$ python3 -q
>>> import numpy as np
>>> np.set_printoptions(precision=1, suppress=True, linewidth=120)
>>> def tidy(a):
...     return np.round(a, 1) + 0
... 
>>> X = np.load("data.npy")
>>> X
array([[ 2,  3,  4,  5,  6,  7,  8,  9, 10, 11, 12],
       [13, 14, 15, 16, 17, 18, 19, 20, 21, 22, 23],
       [24, 25, 26, 27, 28, 29, 30, 31, 32, 33, 34]])
>>> Uu, s = np.linalg.svd(X)
Traceback (most recent call last):
  File "<python-input-5>", line 1, in <module>
    Uu, s = np.linalg.svd(X)
    ^^^^^
ValueError: too many values to unpack (expected 2)
>>> Uu, s, VT = np.linalg.svd(X, full_matrices=False)
>>> tidy(VT @ VT.T)
array([[1., 0., 0.],
       [0., 1., 0.],
       [0., 0., 1.]])
>>> tidy(Uu.T @ Uu)
array([[1., 0., 0.],
       [0., 1., 0.],
       [0., 0., 1.]])
>>> (s > 1e-8).sum()
np.int64(2)
>>> np.allclose(Uu * s @ VT, X)
True
>>> tidy(np.abs(VT[0]))
array([0.2, 0.2, 0.3, 0.3, 0.3, 0.3, 0.3, 0.3, 0.3, 0.4, 0.4])
>>> np.linalg.lstsq(X[:-1].T, X[-1])[2]
np.int32(2)
>>> np.allclose(X[:-1].T @ np.linalg.lstsq(X[:-1].T, X[-1])[0], X[-1])
True
>>> tidy(np.trace(np.linalg.pinv(X) @ X))
np.float64(2.0)
>>> tidy(X @ np.linalg.pinv(X) @ X)
array([[ 2.,  3.,  4.,  5.,  6.,  7.,  8.,  9., 10., 11., 12.],
       [13., 14., 15., 16., 17., 18., 19., 20., 21., 22., 23.],
       [24., 25., 26., 27., 28., 29., 30., 31., 32., 33., 34.]])
